% python3 -q
>>> import numpy as np
>>> from numpy import linalg as LA
>>> np.set_printoptions(suppress=True, linewidth=120)
>>> rnd = lambda a: np.round(a, 3) + 0
>>> m1 = np.load("data.npy")
>>> print(m1)
[[  3.779   1.237 -11.273]
 [  5.791   2.635 -12.575]
 [  7.966   4.149 -13.665]
 [  9.668   5.365 -13.349]
 [  9.5     5.296 -12.171]
 [  9.071   5.043 -11.144]
 [  7.046   3.825  -7.819]
 [  2.585   1.281  -2.387]
 [  2.538   1.257  -2.338]
 [ -0.21   -0.092   0.16 ]
 [ -2.603  -0.779   1.095]
 [ -3.039  -0.006  -0.802]
 [ -3.013   0.071  -0.969]
 [ -2.815   0.512  -1.913]
 [ -2.788   0.561  -2.017]
 [ -2.737   0.653  -2.211]
 [ -1.856   1.943  -4.871]
 [ -1.102   2.879  -6.757]
 [ -0.915   3.1    -7.199]
 [  1.838   6.109 -13.131]
 [  4.591   8.887 -18.515]
 [  5.139   9.425 -19.551]
 [ 17.881  21.277 -42.014]
 [ 18.723  22.034 -43.433]
 [ 26.139  28.618 -55.72 ]
 [ 28.684  30.85  -59.867]]
>>> Z = m1[[9, 10]].astype(float)
>>> for _ in range(4):
...     labels = LA.norm(m1[:, None] - Z, axis=-1).argmin(axis=1)
...     Z = np.array([m1[labels == j].mean(axis=0) for j in range(2)])
... 
>>> print(labels)
[1 1 1 1 1 1 1 1 1 1 1 1 1 1 1 1 1 1 1 1 1 0 0 0 0 0]
>>> print(np.bincount(labels))
[ 5 21]
>>> print(rnd(Z))
[[ 19.313  22.441 -44.117]
 [  2.062   2.568  -6.85 ]]
>>> print(np.abs(Z[1] - Z[0]).argmax())
2
>>> print(LA.matrix_rank(Z, rtol=0.1))
1
>>> x = np.array([1, 3, 0])
>>> target = m1 @ x
>>> print(rnd(LA.solve(m1.T @ m1, m1.T @ target)))
[1. 3. 0.]
>>> print(rnd(LA.pinv(m1) @ m1))
[[1. 0. 0.]
 [0. 1. 0.]
 [0. 0. 1.]]
>>> print(rnd(LA.lstsq(m1, target)[0]))
[1. 3. 0.]
>>> rng = np.random.default_rng(10976)
>>> target = target + 0.05 * rng.normal(size=26)
>>> print(rnd(target))
[  7.495  13.63   20.447  25.642  25.292  24.275  18.482   6.484   6.356  -0.503  -5.002  -3.075  -2.776  -1.364
  -1.111  -0.786   3.905   7.641   8.46   20.142  31.285  33.407  81.693  84.836 112.016 121.202]
>>> c, *_ = LA.lstsq(m1, target)
>>> print(c.round())
[1. 3. 0.]
>>> print(rnd(m1.T @ (target - m1 @ c)))
[0. 0. 0.]
>>> print(rnd(c))
[0.998 3.007 0.003]
>>> d = LA.norm(m1[:, None] - m1[None], axis=-1)
>>> print(d.mean(axis=1).argmax())
25
>>> print(d.shape)
(26, 26)
>>> print(LA.matrix_rank(d ** 2))
5
>>> print(np.unravel_index(d.round(6).argmax(), d.shape))
(np.int64(10), np.int64(25))
>>> print(rnd(d[:5, :5]))
[[0.    2.774 5.633 7.485 7.072]
 [2.774 0.    2.865 4.804 4.583]
 [5.633 2.865 0.    2.115 2.429]
 [7.485 4.804 2.115 0.    1.192]
 [7.072 4.583 2.429 1.192 0.   ]]
